$ python -q
>>> import numpy as np
>>> from numpy import linalg as LA
>>> np.set_printoptions(precision=3, suppress=True, linewidth=200)
>>> M = np.load("sample6.npy")
>>> M
array([[-11.569, -10.939, -10.233],
       [  5.046,   5.726,   1.33 ],
       [  0.932,   2.571,  -0.338],
       [  4.231,   4.692,   0.497],
       [  4.578,   3.201,  -1.526],
       [ -9.662,  -6.624,  -5.95 ],
       [  1.034,  -1.932,  -5.935],
       [-13.107, -10.346,  -8.676],
       [  5.942,   6.282,   1.533],
       [  3.039,   4.794,   1.264],
       [ -9.635,  -5.439,  -4.506],
       [ -1.309,  -0.477,  -2.882],
       [  2.205,  -0.069,  -4.273],
       [ 15.466,  15.475,   7.718],
       [ -1.362,   1.735,  -0.131],
       [ -1.398,   1.222,  -0.744],
       [  4.292,   0.892,  -4.214],
       [  8.629,   6.165,  -0.059]])
>>> cen = (M - M.mean(axis=0)) / M.std(axis=0)
>>> np.argwhere(np.abs(cen) > 2)
array([[13,  0],
       [13,  1],
       [13,  2]])
>>> c = LA.lstsq(np.delete(cen, 1, axis=1), cen[:, 1])[0]
>>> round(float(1 - np.var(cen[:, 1] - np.delete(cen, 1, axis=1) @ c)), 3)
1.0
>>> cen = M - M.mean(axis=0)
>>> V = LA.svd(cen)[2][:1]
>>> Y = cen - cen @ V.T @ V
>>> np.round(LA.norm(Y) / LA.norm(cen), 3)
np.float64(0.207)
>>> np.cov(cen @ V.T, rowvar=False)
array(110.053)
>>> (cen @ V.T).std(axis=0)
array([10.195])
>>> LA.norm(Y, axis=1).round(6).argmax()
np.int64(16)
>>> np.diag(V.T @ V)
array([0.485, 0.373, 0.142])
>>> hat = M @ LA.solve(M.T @ M, M.T)
>>> round(float(np.trace(hat)), 3)
3.0
>>> np.round(LA.eigvalsh(hat), 3) + 0
array([0., 0., 0., 0., 0., 0., 0., 0., 0., 0., 0., 0., 0., 0., 0., 1., 1., 1.])
>>> LA.matrix_rank(np.eye(18) - hat)
np.int64(15)
>>> D = LA.norm(M[:, None] - M[None], axis=-1)
>>> D[:5, :5]
array([[ 0.   , 26.22 , 20.898, 24.68 , 23.162],
       [26.22 ,  0.   ,  5.446,  1.558,  3.841],
       [20.898,  5.446,  0.   ,  4.01 ,  3.886],
       [24.68 ,  1.558,  4.01 ,  0.   ,  2.537],
       [23.162,  3.841,  3.886,  2.537,  0.   ]])
>>> D[2].round(6).argsort(kind="stable")[:4]
array([ 2, 14, 15,  9])
>>> np.unravel_index(D.round(6).argmax(), D.shape)
(np.int64(7), np.int64(13))
>>> labels = M[:, 0] > np.median(M[:, 0])
>>> f = M[labels].mean(axis=0) - M[~labels].mean(axis=0)
>>> np.argsort(-np.abs(f).round(6), kind="stable")
array([0, 1, 2])
>>> K = np.abs(np.array([[-3, 3, 1], [-2, -1, -3], [-2, -2, 0]])) + np.eye(3)
>>> K = K / K.sum(axis=1, keepdims=True)
>>> K
array([[0.5  , 0.375, 0.125],
       [0.286, 0.286, 0.429],
       [0.4  , 0.4  , 0.2  ]])
>>> # rows sum to 1
>>> cen = M - M.mean(axis=0)
>>> Uu, sig, vt = LA.svd(cen, full_matrices=False)
>>> np.abs(Uu[:, 0]).argmax()
np.int64(13)
>>> vt[0] * np.sign(vt[0, np.abs(vt[0]).argmax()])
array([0.697, 0.611, 0.377])
>>> np.poly(K)
array([ 1.   , -0.986, -0.029,  0.014])
>>> np.round(LA.det(K[::-1]), 3)
np.float64(0.014)
>>> np.kron(np.eye(2, dtype=int), K)
array([[0.5  , 0.375, 0.125, 0.   , 0.   , 0.   ],
       [0.286, 0.286, 0.429, 0.   , 0.   , 0.   ],
       [0.4  , 0.4  , 0.2  , 0.   , 0.   , 0.   ],
       [0.   , 0.   , 0.   , 0.5  , 0.375, 0.125],
       [0.   , 0.   , 0.   , 0.286, 0.286, 0.429],
       [0.   , 0.   , 0.   , 0.4  , 0.4  , 0.2  ]])
